$ python3 -q
>>> import numpy as np
>>> from numpy import linalg as LA
>>> np.set_printoptions(precision=2, suppress=True, linewidth=200, sign=" ")
>>> def tidy(a):
...     return np.round(a, 2) + 0
... 
>>> J = np.load("case14.npy")
>>> J
array([[ 0.,  0.,  0.,  0.],
       [ 0.,  0.,  0., -1.],
       [ 0.,  0.,  0.,  0.],
       [ 0., -1.,  0.,  0.]])
>>> Uu, sigma, Vt = LA.svd(J)
>>> vecs = Vt[:(sigma > 1e-8).sum()]
>>> rng = np.random.default_rng(58)
>>> vec = J[2] + 3 * J[1] + rng.integers(2) * np.eye(4)[2]
>>> vec
array([ 0.,  0.,  1., -3.])
>>> np.allclose(vecs.T @ vecs @ vec, vec)
False
>>> np.diag(vecs.T @ vecs)
array([ 0.,  1.,  0.,  1.])
>>> LA.matrix_rank(np.vstack([J, vec]))
np.int64(3)
>>> Uu, sigma, Vt = LA.svd(J)
>>> print(np.argmax(sigma[:-1] / (sigma[1:] + 1e-6)) + 1)
2
>>> sigma
array([ 1.,  1.,  0.,  0.])
>>> Y = Uu[:, :2] @ np.diag(sigma[:2]) @ Vt[:2]
>>> tidy(LA.norm(J - Y) / LA.norm(J))
np.float64(0.0)
>>> print(Y)
[[ 0.  0.  0.  0.]
 [ 0.  0.  0. -1.]
 [ 0.  0.  0.  0.]
 [ 0. -1.  0.  0.]]
>>> np.unique(J.round(6), axis=0).shape
(3, 4)
>>> tidy(np.trace(LA.pinv(J) @ J))
np.float64(2.0)
>>> np.abs(np.diag(LA.qr(J)[1])) > 1e-9
array([False,  True, False,  True])
>>> LA.lstsq(J[:-1].T, J[-1])[2]
np.int32(1)
>>> labels = rng.permutation(4)
>>> labels
array([ 2,  0,  3,  1])
>>> Y = J[labels][:, labels]
>>> np.allclose(Y, J)
False
>>> np.diag(Y)
array([ 0.,  0.,  0.,  0.])
>>> tidy(LA.det(Y)), tidy(LA.det(J[labels]))
(np.float64(0.0), np.float64(0.0))
>>> tidy(np.sort(np.abs(LA.eigvals(Y))))
array([ 0.,  0.,  1.,  1.])
>>> np.allclose(J @ J.T, J.T @ J)
True
>>> print((J - J.T) / 2)
[[ 0.  0.  0.  0.]
 [ 0.  0.  0.  0.]
 [ 0.  0.  0.  0.]
 [ 0.  0.  0.  0.]]
>>> J @ J
array([[ 0.,  0.,  0.,  0.],
       [ 0.,  1.,  0.,  0.],
       [ 0.,  0.,  0.,  0.],
       [ 0.,  0.,  0.,  1.]])
>>> tidy(np.abs(LA.eigvals(J)).max())
np.float64(1.0)
>>> tidy(np.sort(np.abs(LA.eigvals(J))))
array([ 0.,  0.,  1.,  1.])
>>> np.allclose(J, J.T)
True
>>> assert J == J.T
Traceback (most recent call last):
  File "<python-input-37>", line 1, in <module>
    assert J == J.T
           ^^^^^^^^
ValueError: The truth value of an array with more than one element is ambiguous. Use a.any() or a.all()
>>> basis = np.array([[0.6, 1.2, 0.5]])
>>> E = np.array([[1],
...     [2],
...     [3],
...     [3],
...     [2],
...     [3],
...     [0],
...     [3],
...     [2],
...     [1],
...     [2],
...     [0],
...     [3],
...     [1],
...     [1],
...     [3],
...     [1]]) @ basis + 0.3 * rng.normal(size=(17, 3))
>>> tidy(E)
array([[ 0.18,  0.97,  0.43],
       [ 1.42,  2.43,  0.87],
       [ 1.7 ,  3.53,  1.41],
       [ 1.56,  3.38,  1.48],
       [ 1.12,  2.11,  1.05],
       [ 1.88,  3.41,  1.38],
       [ 0.02,  0.35, -0.43],
       [ 1.7 ,  4.26,  1.33],
       [ 0.79,  2.52,  0.98],
       [ 0.83,  1.24,  0.41],
       [ 1.42,  2.22,  0.76],
       [-0.49,  0.27, -0.48],
       [ 1.76,  4.04,  1.55],
       [ 0.4 ,  1.65,  1.06],
       [ 0.25,  0.86, -0.29],
       [ 1.75,  3.28,  1.81],
       [ 0.37,  1.43,  0.93]])
>>> Y = np.c_[E[:, :2] @ np.array([[-2, 0], [-3, 0]]), np.array([1, 0, 0, 1, 0, 1, 1, 1, 0, 1, 0, 0, 2, 2, 2, 2, 2])]
>>> print(tidy(Y))
[[ -3.28   0.     1.  ]
 [-10.14   0.     0.  ]
 [-14.01   0.     0.  ]
 [-13.27   0.     1.  ]
 [ -8.55   0.     0.  ]
 [-14.01   0.     1.  ]
 [ -1.09   0.     1.  ]
 [-16.17   0.     1.  ]
 [ -9.14   0.     0.  ]
 [ -5.37   0.     1.  ]
 [ -9.49   0.     0.  ]
 [  0.18   0.     0.  ]
 [-15.63   0.     2.  ]
 [ -5.75   0.     2.  ]
 [ -3.09   0.     2.  ]
 [-13.34   0.     2.  ]
 [ -5.03   0.     2.  ]]
>>> LA.matrix_rank(np.c_[E, Y])
np.int64(4)
>>> LA.matrix_rank(Y)
np.int64(2)
>>> tidy(LA.norm(Y - E @ LA.lstsq(E, Y)[0], axis=0))
array([ 0.  ,  0.  ,  3.51])
